In [1]: import numpy as np

In [2]: np.set_printoptions(suppress=True, linewidth=160)

In [3]: E = np.loadtxt("arr.csv", delimiter=",")

In [4]: E
Out[4]: 
array([[ 1.5 , -1.5 ,  7.26,  0.8 , -2.4 ,  0.9 , -0.9 ],
       [-0.7 ,  0.5 , -6.64, -0.7 ,  2.2 ,  0.8 , -2.4 ],
       [ 0.2 ,  1.3 , -3.57, -0.6 ,  1.2 , -1.  , -1.4 ],
       [ 0.4 ,  0.  ,  2.1 , -2.3 , -0.7 , -0.1 ,  0.  ],
       [ 0.6 ,  0.3 , -0.6 , -0.5 ,  0.2 , -0.8 ,  0.4 ],
       [ 0.2 ,  0.1 , -3.89, -0.2 ,  1.3 , -0.6 , -0.3 ],
       [-1.7 ,  0.7 ,  2.03, -1.2 , -0.7 ,  0.1 ,  0.3 ],
       [ 0.4 ,  0.7 , -3.83,  0.1 ,  1.3 ,  0.6 ,  1.3 ],
       [ 0.4 , -0.1 ,  4.58, -1.1 , -1.5 ,  0.3 , -1.7 ],
       [-1.  ,  2.  ,  1.74,  0.6 , -0.6 , -0.5 ,  0.9 ],
       [-1.4 , -0.9 ,  3.93,  0.2 , -1.3 ,  0.2 , -0.3 ],
       [-1.2 , -2.6 , -1.71, -0.4 ,  0.6 ,  0.8 ,  0.8 ],
       [-0.6 ,  1.3 ,  0.66,  1.8 , -0.2 ,  1.3 , -1.2 ],
       [ 0.9 , -2.1 , -2.43,  0.3 ,  0.8 , -0.2 ,  1.7 ],
       [-0.2 ,  0.9 ,  0.06,  1.2 ,  0.  ,  1.2 , -0.6 ],
       [ 0.2 ,  1.  ,  2.41, -0.2 , -0.8 ,  0.9 , -0.1 ],
       [ 0.1 ,  2.2 , -2.35,  0.1 ,  0.8 , -1.4 , -0.7 ],
       [ 0.9 ,  0.4 ,  3.87, -1.5 , -1.3 ,  0.6 ,  0.3 ],
       [ 0.3 , -0.3 , -1.82, -0.4 ,  0.6 , -0.1 , -1.1 ],
       [ 0.  , -0.3 , -3.05,  1.9 ,  1.  , -0.7 ,  0.7 ],
       [ 0.7 ,  1.1 , -0.32, -1.  ,  0.1 , -0.4 , -0.7 ],
       [ 0.6 ,  0.4 ,  2.02,  0.4 , -0.7 , -0.3 ,  0.8 ],
       [ 1.6 , -0.4 , -3.54,  0.9 ,  1.2 ,  0.6 , -0.6 ],
       [-1.4 , -0.2 ,  4.71,  0.8 , -1.6 ,  1.1 , -1.6 ],
       [ 0.1 ,  0.9 , -4.25,  2.  ,  1.4 , -1.  ,  0.7 ],
       [ 0.  , -1.3 ,  0.33,  1.4 , -0.1 , -0.7 , -1.2 ],
       [ 1.  , -1.8 , -4.78, -0.3 ,  1.6 ,  1.5 , -1.9 ],
       [ 0.1 , -0.7 ,  1.78,  0.3 , -0.6 , -2.5 ,  0.9 ],
       [ 1.6 ,  2.  ,  2.63, -0.1 , -0.9 , -0.2 , -0.6 ],
       [-0.4 , -0.5 ,  1.64,  0.7 , -0.5 ,  0.7 , -0.1 ],
       [-1.  ,  0.7 , -0.56,  1.6 ,  0.2 ,  1.1 , -0.7 ],
       [-1.5 ,  0.4 , -1.21, -0.2 ,  0.4 ,  1.  ,  1.  ],
       [ 1.  ,  0.2 ,  5.35, -1.5 , -1.8 ,  0.2 ,  0.6 ],
       [ 0.7 , -0.8 ,  1.24, -0.7 , -0.4 , -1.5 , -0.3 ],
       [ 0.4 , -0.5 , -1.56, -2.2 ,  0.5 , -2.1 , -0.3 ]])

In [5]: hat = E @ np.linalg.solve(E.T @ E, E.T)

In [6]: round(np.trace(hat), 2)
Out[6]: np.float64(7.0)

In [7]: np.allclose(hat @ hat, hat)
Out[7]: True
